$ python -q
>>> import numpy as np
>>> np.set_printoptions(precision=1, suppress=True, linewidth=120)
>>> rnd = lambda a: np.round(a, 1) + 0
>>> J = np.load("w.npy")
>>> J
array([[ 0, -4,  0,  0,  0,  0,  0,  0],
       [ 0,  0,  0,  0,  2,  0,  0,  0],
       [ 0,  0,  3,  0,  0,  0,  0,  0],
       [ 0,  0,  0,  7,  0,  0,  0,  0],
       [-6,  0,  0,  0,  0,  0,  0,  0],
       [ 0,  0,  0,  0,  0,  0,  0, -2],
       [ 0,  0,  0,  0,  0,  0, -3,  0],
       [ 0,  0,  0,  0,  0,  7,  0,  0]])
>>> f = np.array([2, -2, 0, 1, 2, 2, -1, 1])
>>> out = J + np.outer(f, np.eye(8)[3])
>>> np.linalg.matrix_rank(np.linalg.inv(out) - np.linalg.inv(J), tol=1e-8)
np.int64(1)
>>> f, r1 = J[5], J[7]
>>> f @ f
np.int64(4)
>>> pr = (f @ r1) / (f @ f) * f
>>> r1 - pr
array([0., 0., 0., 0., 0., 7., 0., 0.])
>>> pr
array([ 0.,  0.,  0.,  0.,  0.,  0.,  0., -0.])
>>> out = np.array([[3, 0, 0],
...     [0, 1, 0],
...     [1, 2, 2],
...     [3, 0, 1],
...     [0, 0, 0],
...     [1, 2, 2],
...     [2, 2, 0],
...     [0, 0, 2]])
>>> np.vstack([J, out.T]).shape
(11, 8)
>>> np.einsum("ij->j", J)
array([-6, -4,  3,  7,  2,  7, -3, -2])
>>> np.einsum("ik,kj->ij", J, out)
array([[  0,  -4,   0],
       [  0,   0,   0],
       [  3,   6,   6],
       [ 21,   0,   7],
       [-18,   0,   0],
       [  0,   0,  -4],
       [ -6,  -6,   0],
       [  7,  14,  14]])
>>> np.linalg.matrix_rank(J @ out)
np.int64(3)
>>> Uu, sig, Vh = np.linalg.svd(J, full_matrices=False)
>>> Vh @ Vh.T
array([[1., 0., 0., 0., 0., 0., 0., 0.],
       [0., 1., 0., 0., 0., 0., 0., 0.],
       [0., 0., 1., 0., 0., 0., 0., 0.],
       [0., 0., 0., 1., 0., 0., 0., 0.],
       [0., 0., 0., 0., 1., 0., 0., 0.],
       [0., 0., 0., 0., 0., 1., 0., 0.],
       [0., 0., 0., 0., 0., 0., 1., 0.],
       [0., 0., 0., 0., 0., 0., 0., 1.]])
>>> rnd(sig / sig[0])
array([1. , 1. , 0.9, 0.6, 0.4, 0.4, 0.3, 0.3])
>>> Uu.shape, sig.shape, Vh.shape
((8, 8), (8,), (8, 8))
